$ python -q
>>> import numpy as np
>>> from numpy import linalg as LA
>>> np.set_printoptions(suppress=True, linewidth=100)
>>> mat = np.loadtxt("x.csv", delimiter=",")
>>> print(mat.round(1) + 0)
[[ 1.   0.  -1.  -0.3]
 [-0.9  0.1  0.8  0.5]
 [ 0.9 -0.1 -0.8 -0.5]
 [-0.7 -0.8  0.8 -1. ]
 [ 0.3 -0.4 -0.2 -0.7]]
>>> # rank 2
>>> left, s, Vt = LA.svd(mat)
>>> vecs = Vt[:(s > 1e-8).sum()]
>>> rng = np.random.default_rng(707)
>>> x = mat[2] + -3 * mat[1] + rng.integers(2) * np.eye(4)[2]
>>> print(x.round(1))
[ 3.5 -0.4 -3.2 -1.9]
>>> print(np.round(vecs.T @ vecs, 1) + 0)
[[ 0.5  0.1 -0.5 -0.1]
 [ 0.1  0.3 -0.1  0.4]
 [-0.5 -0.1  0.5  0. ]
 [-0.1  0.4  0.   0.7]]
>>> print(round(LA.norm(x - vecs.T @ vecs @ x), 1))
0.0
>>> print(np.allclose(vecs.T @ vecs @ x, x))
True
>>> A = np.loadtxt("sample3.csv", delimiter=",")
>>> print(A.round(1))
[[-1.6  4.2  2.2]
 [-0.8 -4.7 -1.5]
 [-0.9 -4.7 -1.4]
 [ 1.5  4.6  1.2]
 [-0.8 -4.7 -1.5]
 [ 3.7  3.4 -0.1]
 [-1.6  4.2  2.2]
 [ 4.1 -1.9 -2.3]
 [ 3.8 -2.2 -2.3]
 [-0.3 -4.7 -1.7]
 [-4.7 -0.9  1.5]
 [ 4.2  2.7 -0.6]
 [-4.7 -1.2  1.3]
 [ 4.2  2.6 -0.6]
 [-0.6  4.6  2. ]
 [-2.6  3.6  2.3]
 [-0.3  4.6  1.9]
 [ 0.3 -4.6 -1.9]
 [-4.1 -2.7  0.5]
 [ 2.3 -3.8 -2.3]
 [ 4.3 -1.5 -2.2]
 [ 4.6  1.5 -1.2]
 [ 4.1  2.8 -0.5]
 [ 1.8 -4.1 -2.2]
 [-1.5  4.2  2.2]]
>>> Xs = A - A.mean(axis=0)
>>> vecs = LA.svd(Xs)[2][:2]
>>> Y = Xs - Xs @ vecs.T @ vecs
>>> print(round(LA.norm(Y) / LA.norm(Xs), 1))
0.0
>>> print(LA.norm(Y, axis=1).round(6).argmax())
0
>>> print(np.round(Y.std(axis=0), 1) + 0)
[0. 0. 0.]
>>> print(np.round(np.cov(Xs @ vecs.T, rowvar=False), 1) + 0)
[[15.5  0. ]
 [ 0.  10.2]]
>>> print(np.round(np.diag(vecs.T @ vecs), 1))
[0.9 0.9 0.2]
>>> left, s, Vt = LA.svd(A)
>>> vecs = Vt[:(s > 1e-8).sum()]
>>> x = A[6] + 4 * A[7] + rng.integers(2) * np.eye(3)[2]
>>> print(x.round(1))
[14.7 -3.2 -5.8]
>>> print(np.round(np.diag(vecs.T @ vecs), 1))
[0.9 0.9 0.2]
>>> print(np.allclose(vecs.T @ vecs @ x, x))
False
>>> print(np.round(LA.norm(x - vecs.T @ vecs @ x), 1))
0.9
>>> labels = A[:, 1] > np.median(A[:, 1])
>>> r0 = A[labels].mean(axis=0) - A[~labels].mean(axis=0)
>>> print(np.argsort(-np.abs(r0).round(6), kind="stable"))
[1 2 0]
>>> print(((A - A.mean(axis=0)) @ r0 > 0).astype(int))
[1 0 0 1 0 1 1 0 0 0 0 1 0 1 1 1 1 0 0 0 0 1 1 0 1]
>>> F = np.load("dump.npy")
>>> print(F)
[[ 12.2  -1.9 -21.1]
 [  4.2  -1.3  -7.6]
 [  4.   -1.3  -7.3]
 [  3.9  -1.3  -7.2]
 [  3.9  -1.3  -7.2]
 [  2.7  -1.1  -5.2]
 [  0.9  -0.8  -2.2]
 [  0.2  -0.5  -0.9]
 [ -0.1  -0.3  -0.3]
 [ -0.1  -0.2  -0.1]
 [  0.6   0.4  -0.2]
 [  1.1   0.6  -0.3]
 [  1.5   0.7  -0.3]
 [  2.    1.    0.1]
 [  2.1   1.    0.1]
 [  2.3   1.2   0.4]
 [  2.4   1.2   0.7]
 [  2.6   1.6   3.3]]
>>> C2 = np.cov(F, rowvar=False)
>>> print(np.round(np.median(F, axis=0), 1))
[ 2.2 -0.2 -0.3]
>>> print(np.argwhere(np.triu(np.abs(np.corrcoef(F.T)) > 0.8, 1)))
[[0 2]
 [1 2]]
>>> print(C2.shape)
(3, 3)
>>> print(np.round(np.corrcoef(F[:, 1], F[:, 2])[0, 1], 1))
0.8
>>> print(np.round(LA.eigvalsh(C2)[::-1], 1))
[38.6  1.7  0.1]
>>> print(C2.round(1))
[[  7.7  -1.5 -14. ]
 [ -1.5   1.2   5. ]
 [-14.    5.   31.4]]
>>> print(np.argsort(-F.std(axis=0).round(6), kind="stable"))
[2 0 1]
>>> print(np.round(F.std(axis=0), 1))
[2.7 1.1 5.4]
>>> Xs = F - F.mean(axis=0)
>>> left, s, Vt = LA.svd(Xs, full_matrices=False)
>>> print(np.round(np.abs(Vt[-1]), 1))
[0.4 0.8 0.3]
>>> print(np.searchsorted(np.cumsum(s ** 2) / (s ** 2).sum(), 0.9) + 1)
1
>>> print(np.round(Xs.mean(axis=0), 1) + 0)
[0. 0. 0.]
>>> print(LA.matrix_rank(Xs))
3
>>> print(np.abs(left[:, 0]).argmax())
0
>>> Y = np.c_[F[:, :1] @ np.array([[1]]), np.array([1, 0, 1, 2, 3, 1, 1, 0, 1, 3, 1, 3, 2, 1, 3, 2, 2, 0])]
>>> print(Y)
[[12.2  1. ]
 [ 4.2  0. ]
 [ 4.   1. ]
 [ 3.9  2. ]
 [ 3.9  3. ]
 [ 2.7  1. ]
 [ 0.9  1. ]
 [ 0.2  0. ]
 [-0.1  1. ]
 [-0.1  3. ]
 [ 0.6  1. ]
 [ 1.1  3. ]
 [ 1.5  2. ]
 [ 2.   1. ]
 [ 2.1  3. ]
 [ 2.3  2. ]
 [ 2.4  2. ]
 [ 2.6  0. ]]
>>> print(LA.matrix_rank(np.c_[F, Y]))
4
>>> print(np.round(LA.lstsq(F, Y[:, 0])[0], 1) + 0)
[1. 0. 0.]
>>> print(np.round(LA.norm(Y - F @ LA.lstsq(F, Y)[0], axis=0), 1) + 0)
[0.  6.2]
>>> data = np.load("m.npy")
>>> print(data)
[[0. 1. 1.]
 [1. 0. 1.]
 [1. 1. 0.]]
>>> # equal to its transpose
>>> print(data @ (-1.0) ** np.arange(3))
[0. 2. 0.]
>>> print(np.allclose(data @ data.T, data.T @ data))
True
>>> print((data @ data)[0])
[2. 1. 1.]
>>> print(data @ np.ones(3))
[2. 2. 2.]
>>> print(np.fft.fft(data[0]))
[ 2.+0.j -1.+0.j -1.+0.j]
>>> print(np.trace(data @ data @ data) // 6)
1.0
>>> print(np.argwhere(np.triu(data)))
[[0 1]
 [0 2]
 [1 2]]
>>> L = np.diag(data.sum(axis=1)) - data
>>> print((LA.eigvalsh(L) < 1e-8).sum())
1
>>> print(L)
[[ 2. -1. -1.]
 [-1.  2. -1.]
 [-1. -1.  2.]]
>>> print(np.round(LA.eigvalsh(L), 1) + 0)
[0. 3. 3.]
>>> print(L @ np.ones(3))
[0. 0. 0.]
>>> print(round(LA.det(L[1:, 1:])))
3
>>> print(np.all(LA.eigvalsh(data) > 0))
False
>>> print([round(float(LA.det(data[:i, :i])), 2) + 0 for i in range(1, 4)])
[0.0, -1.0, 2.0]
>>> blk = np.stack([data, -1 * data, data[::-1]])
>>> print(np.round(LA.det(blk), 1))
[ 2. -2. -2.]
>>> print(blk.sum(axis=0))
[[1. 1. 0.]
 [1. 0. 1.]
 [0. 1. 1.]]
>>> print(blk.shape)
(3, 3, 3)
>>> print(np.round(LA.norm(blk, axis=(1, 2)), 1))
[2.4 2.4 2.4]
>>> print((blk @ data.T).shape)
(3, 3, 3)
>>> feats = rng.normal(size=(17, 4)) + 10 * np.array([4, -3, -1, -5])
>>> print(feats.round(1))
[[ 37.3 -28.2 -10.7 -50.7]
 [ 40.1 -29.8 -10.  -51.1]
 [ 40.6 -30.1 -10.7 -48.3]
 [ 40.4 -29.5 -10.  -49.1]
 [ 41.5 -29.5  -8.1 -52.4]
 [ 41.5 -30.3 -11.6 -50.2]
 [ 41.2 -31.5  -9.1 -49.9]
 [ 41.  -29.3  -8.7 -50.3]
 [ 39.1 -28.4  -8.9 -48.8]
 [ 40.1 -30.2 -11.2 -50.4]
 [ 40.5 -29.6  -9.5 -50.5]
 [ 39.4 -31.5 -11.5 -48.8]
 [ 38.1 -29.6  -9.1 -48. ]
 [ 40.2 -29.1  -9.5 -49.9]
 [ 39.7 -29.7 -10.1 -48.9]
 [ 40.  -29.1  -8.4 -48.6]
 [ 38.8 -29.8  -9.6 -51.7]]
>>> dist = LA.norm(feats[:, None] - feats[None], axis=-1)
>>> print(np.flatnonzero(dist[13] < dist.mean() / 2))
[ 3  7 10 13]
>>> print(dist[13].round(1))
[3.3 1.5 2.3 1.  3.2 2.7 2.7 1.3 1.8 2.1 0.8 3.4 3.  0.  1.4 1.7 2.5]
>>> print((dist + 1e9 * np.eye(17)).round(6).argmin(axis=1))
[16 10  3 14  7  9 10 10 15  1 13  2  8 10  3  8  1]
>>> print(dist.mean(axis=1).argmax())
4
>>> print(dist.shape)
(17, 17)
>>> left, s, Vt = LA.svd(feats)
>>> print(np.argmax(s[:-1] / (s[1:] + 1e-6)) + 1)
1
>>> Y = left[:, :1] @ np.diag(s[:1]) @ Vt[:1]
>>> print(LA.matrix_rank(feats, rtol=0.05))
1
>>> print(round(LA.norm(feats - Y, 2), 1), round(float(s[1]), 1))
4.9 4.9
>>> print(round(float(LA.norm(feats - Y) / LA.norm(feats)), 1))
0.0
